$ python -q
>>> import numpy as np
>>> np.set_printoptions(precision=2, suppress=True, linewidth=100, sign=" ")
>>> M = np.array([[0, 1, 1, 0, 0, 1, 1],
...     [1, 0, 1, 1, 1, 1, 1],
...     [1, 1, 0, 0, 1, 1, 0],
...     [0, 1, 0, 0, 1, 1, 1],
...     [0, 1, 1, 1, 0, 1, 1],
...     [1, 1, 1, 1, 1, 0, 1],
...     [1, 1, 0, 1, 1, 1, 0]])
>>> M
array([[ 0,  1,  1,  0,  0,  1,  1],
       [ 1,  0,  1,  1,  1,  1,  1],
       [ 1,  1,  0,  0,  1,  1,  0],
       [ 0,  1,  0,  0,  1,  1,  1],
       [ 0,  1,  1,  1,  0,  1,  1],
       [ 1,  1,  1,  1,  1,  0,  1],
       [ 1,  1,  0,  1,  1,  1,  0]])
>>> # looks like rank 6
>>> w, evecs = np.linalg.eigh(M)
>>> np.unique(w.round(6) + 0, return_counts=True)[1]
array([ 1,  1,  2,  1,  1,  1])
>>> w.round(2) + 0
array([-2.  , -1.68, -1.  , -1.  ,  0.  ,  0.72,  4.97])
>>> np.round(evecs.T @ evecs, 2) + 0
array([[ 1.,  0.,  0.,  0.,  0.,  0.,  0.],
       [ 0.,  1.,  0.,  0.,  0.,  0.,  0.],
       [ 0.,  0.,  1.,  0.,  0.,  0.,  0.],
       [ 0.,  0.,  0.,  1.,  0.,  0.,  0.],
       [ 0.,  0.,  0.,  0.,  1.,  0.,  0.],
       [ 0.,  0.,  0.,  0.,  0.,  1.,  0.],
       [ 0.,  0.,  0.,  0.,  0.,  0.,  1.]])
>>> np.abs(evecs[:, -1])
array([ 0.32,  0.44,  0.32,  0.33,  0.39,  0.44,  0.39])
>>> np.abs(evecs[:, -1]).round(6).argmax()
np.int64(1)
>>> rank = np.linalg.matrix_rank(M)
>>> rank
np.int64(6)
>>> ns = np.linalg.svd(M)[2][rank:].T
>>> np.round(ns @ ns.T, 2) + 0
array([[ 0.25,  0.  , -0.25,  0.  , -0.25,  0.  ,  0.25],
       [ 0.  ,  0.  ,  0.  ,  0.  ,  0.  ,  0.  ,  0.  ],
       [-0.25,  0.  ,  0.25,  0.  ,  0.25,  0.  , -0.25],
       [ 0.  ,  0.  ,  0.  ,  0.  ,  0.  ,  0.  ,  0.  ],
       [-0.25,  0.  ,  0.25,  0.  ,  0.25,  0.  , -0.25],
       [ 0.  ,  0.  ,  0.  ,  0.  ,  0.  ,  0.  ,  0.  ],
       [ 0.25,  0.  , -0.25,  0.  , -0.25,  0.  ,  0.25]])
>>> M.sum(axis=0)
array([ 4,  6,  4,  4,  5,  6,  5])
>>> np.trace(M @ M @ M) // 6
np.int64(18)
>>> M @ M
array([[ 4,  3,  2,  3,  4,  3,  2],
       [ 3,  6,  3,  3,  4,  5,  4],
       [ 2,  3,  4,  3,  2,  3,  4],
       [ 3,  3,  3,  4,  3,  3,  3],
       [ 4,  4,  2,  3,  5,  4,  3],
       [ 3,  5,  3,  3,  4,  6,  4],
       [ 2,  4,  4,  3,  3,  4,  5]])
>>> L = np.diag(M.sum(axis=1)) - M
>>> L @ np.ones(7)
array([ 0.,  0.,  0.,  0.,  0.,  0.,  0.])
>>> np.linalg.matrix_rank(L)
np.int64(6)
